% python3 -q
>>> import numpy as np
>>> np.set_printoptions(precision=3, suppress=True, linewidth=140, floatmode="fixed")
>>> K = np.load("test18.npy")
>>> print(K)
[[-1.029 -1.711  0.119]
 [ 1.029 -0.727 -1.553]
 [ 1.372 -0.738  1.254]]
>>> vec = np.array([-2, -1, 2])
>>> y = K @ vec
>>> c, lr = np.zeros(3), 1 / np.linalg.norm(K, 2) ** 2
>>> for i in range(150):
...     c -= lr * K.T @ (K @ c - y)
...     if i % 50 == 0: print(i, round(np.linalg.norm(K @ c - y), 3))
... 
0 0.0
50 0.0
100 0.0
>>> print(c)
[-2.000 -1.000  2.000]
>>> print(np.round(np.linalg.cond(K), 3))
1.0
>>> left, s, Vh = np.linalg.svd(K, full_matrices=False)
>>> print(np.round(left.T @ left, 3) + 0)
[[1.000 0.000 0.000]
 [0.000 1.000 0.000]
 [0.000 0.000 1.000]]
>>> print(np.allclose(left * s @ Vh, K))
True
>>> print(s)
[2.000 2.000 2.000]
>>> print(np.round(Vh @ Vh.T, 3) + 0)
[[1.000 0.000 0.000]
 [0.000 1.000 0.000]
 [0.000 0.000 1.000]]
>>> print(np.cumsum(s ** 2) / np.sum(s ** 2))
[0.333 0.667 1.000]
>>> print(s / s[0])
[1.000 1.000 1.000]
>>> J = np.loadtxt("data.csv", delimiter=",")
>>> print(J)
[[-1.400  2.000  0.400 10.008]
 [ 2.200  0.800 -0.300  3.934]
 [ 1.300  0.100 -0.900  0.450]
 [-1.000  0.200  0.300  0.753]
 [-0.500  0.000  0.000 -0.124]
 [-0.200  0.900  0.900  4.639]
 [-1.600 -0.500  1.400 -2.512]
 [-0.200 -1.700 -0.600 -8.386]
 [-1.000 -0.500  0.700 -2.383]
 [ 0.500  2.000 -0.800  9.875]
 [-0.500  0.200  0.000  1.137]
 [ 0.100 -0.100 -0.100 -0.724]
 [ 0.000  0.900 -0.900  4.503]
 [ 0.000 -0.200 -1.000 -0.912]
 [ 1.300 -1.800  0.000 -8.755]
 [ 0.600  1.000  2.400  4.885]
 [-0.300  0.100 -0.100  0.684]
 [ 0.500  0.300  0.000  1.506]
 [ 1.800  0.000 -0.900 -0.179]
 [ 1.800 -1.500  1.200 -7.597]
 [ 1.100 -1.400  1.500 -6.953]
 [ 0.700 -0.100 -0.300 -0.523]
 [-0.700 -0.500 -1.500 -2.622]
 [ 1.400  0.100  1.700  0.514]]
>>> # column 3 is much longer than the rest
>>> out = np.c_[J[:, :1] @ np.array([[-1]]), np.array([2, 1, 0, -2, -3, -2, -3, 1, 3, -3, -1, -1, 3, 0, 3, -1, 0, -2, 3, 1, -3, 0, -3, 0])]
>>> print(out)
[[ 1.400  2.000]
 [-2.200  1.000]
 [-1.300  0.000]
 [ 1.000 -2.000]
 [ 0.500 -3.000]
 [ 0.200 -2.000]
 [ 1.600 -3.000]
 [ 0.200  1.000]
 [ 1.000  3.000]
 [-0.500 -3.000]
 [ 0.500 -1.000]
 [-0.100 -1.000]
 [ 0.000  3.000]
 [ 0.000  0.000]
 [-1.300  3.000]
 [-0.600 -1.000]
 [ 0.300  0.000]
 [-0.500 -2.000]
 [-1.800  3.000]
 [-1.800  1.000]
 [-1.100 -3.000]
 [-0.700  0.000]
 [ 0.700 -3.000]
 [-1.400  0.000]]
>>> print(np.round(np.linalg.norm(out - J @ np.linalg.lstsq(J, out)[0], axis=0), 3) + 0)
[0.000 9.022]
>>> print(np.linalg.matrix_rank(np.c_[J, out]))
5
>>> vec = np.array([0, 3, 3])
>>> y = K @ vec
>>> print(y)
[-4.774 -6.841  1.550]
>>> print(np.linalg.solve(K.T, K[2]))
[-0.000 -0.000  1.000]
>>> print(np.round(np.linalg.solve(K, -2 * y), 3) + 0)
[ 0.000 -6.000 -6.000]
>>> print(np.round(np.linalg.solve(K, K[:, 0]), 3) + 0)
[1.000 0.000 0.000]
>>> E = np.load("mat.npy")
>>> print(E)
[[ 0  0  0  0  0]
 [ 0  0  1  3 -2]
 [ 0  0 -2  0  0]
 [ 0  0  0  1 -3]]
>>> ang = np.radians(135)
>>> R = np.eye(5)
>>> R[2, 2] = R[3, 3] = np.cos(ang)
>>> R[2, 3], R[3, 2] = -np.sin(ang), np.sin(ang)
>>> print(R)
[[ 1.000  0.000  0.000  0.000  0.000]
 [ 0.000  1.000  0.000  0.000  0.000]
 [ 0.000  0.000 -0.707 -0.707  0.000]
 [ 0.000  0.000  0.707 -0.707  0.000]
 [ 0.000  0.000  0.000  0.000  1.000]]
>>> out = E @ R.T
>>> print(np.linalg.svd(E, compute_uv=False), np.linalg.svd(out, compute_uv=False))
[4.622 2.163 1.401 0.000] [4.622 2.163 1.401 0.000]
>>> print(np.allclose(E @ E.T, out @ out.T))
True
>>> print((R + R.T) / 2)
[[ 1.000  0.000  0.000  0.000  0.000]
 [ 0.000  1.000  0.000  0.000  0.000]
 [ 0.000  0.000 -0.707  0.000  0.000]
 [ 0.000  0.000  0.000 -0.707  0.000]
 [ 0.000  0.000  0.000  0.000  1.000]]
>>> print(np.round(np.trace(R), 3))
1.586
>>> print(np.sort(np.abs(np.linalg.eigvals(R))))
[1.000 1.000 1.000 1.000 1.000]
>>> print(round(float(np.abs(np.linalg.eigvals(R)).max()), 3))
1.0
>>> print((R - R.T) / 2)
[[ 0.000  0.000  0.000  0.000  0.000]
 [ 0.000  0.000  0.000  0.000  0.000]
 [ 0.000  0.000  0.000 -0.707  0.000]
 [ 0.000  0.000  0.707  0.000  0.000]
 [ 0.000  0.000  0.000  0.000  0.000]]
>>> print(round(np.linalg.det(R), 3))
1.0
>>> feats = np.load("a.npy")
>>> print(feats)
[[0.000 0.000 2.000]
 [0.000 0.000 0.000]
 [2.000 0.000 0.000]]
>>> print(feats @ feats)
[[4.000 0.000 0.000]
 [0.000 0.000 0.000]
 [0.000 0.000 4.000]]
>>> print(np.argsort(-np.linalg.norm(feats, axis=0).round(6), kind="stable")[:3])
[0 2 1]
>>> print(np.round(np.linalg.norm(feats, 2) / np.linalg.norm(feats), 3))
0.707
>>> print([round(float(np.linalg.det(feats[:i, :i])), 2) + 0 for i in range(1, 4)])
[0.0, 0.0, 0.0]
>>> print(np.round(np.linalg.eigvalsh(feats).min(), 3))
-2.0
>>> print(np.all(np.linalg.eigvalsh(feats) > 0))
False
>>> vec = np.array([-2, -4, -5])
>>> h1 = np.maximum(feats @ vec, 0)
>>> print(h1)
[0.000 0.000 0.000]
>>> data = np.load("x.npy")
>>> print(data)
[[-0.005 11.983  0.049]
 [-0.015 14.059 -0.034]
 [ 0.032 11.972  0.046]]
>>> # column 1 is much longer than the rest
>>> ev, vecs = np.linalg.eig(data)
>>> print(np.sort(np.linalg.eigvals(np.linalg.inv(data))))
[-37.599   0.071   9.119]
>>> print(np.sort(np.linalg.eigvals(data @ data)))
[  0.001   0.012 196.474]
>>> vec = np.array([4, 1, 1])
>>> y = data @ vec
>>> print(y)
[12.012 13.965 12.146]
>>> print(np.round(np.linalg.solve(data.T, data[2]), 3) + 0)
[0.000 0.000 1.000]
>>> print(np.round(np.linalg.solve(data, data[:, 2]), 3) + 0)
[0.000 0.000 1.000]
>>> print(np.linalg.solve(data, y + data[:, 0]))
[5.000 1.000 1.000]
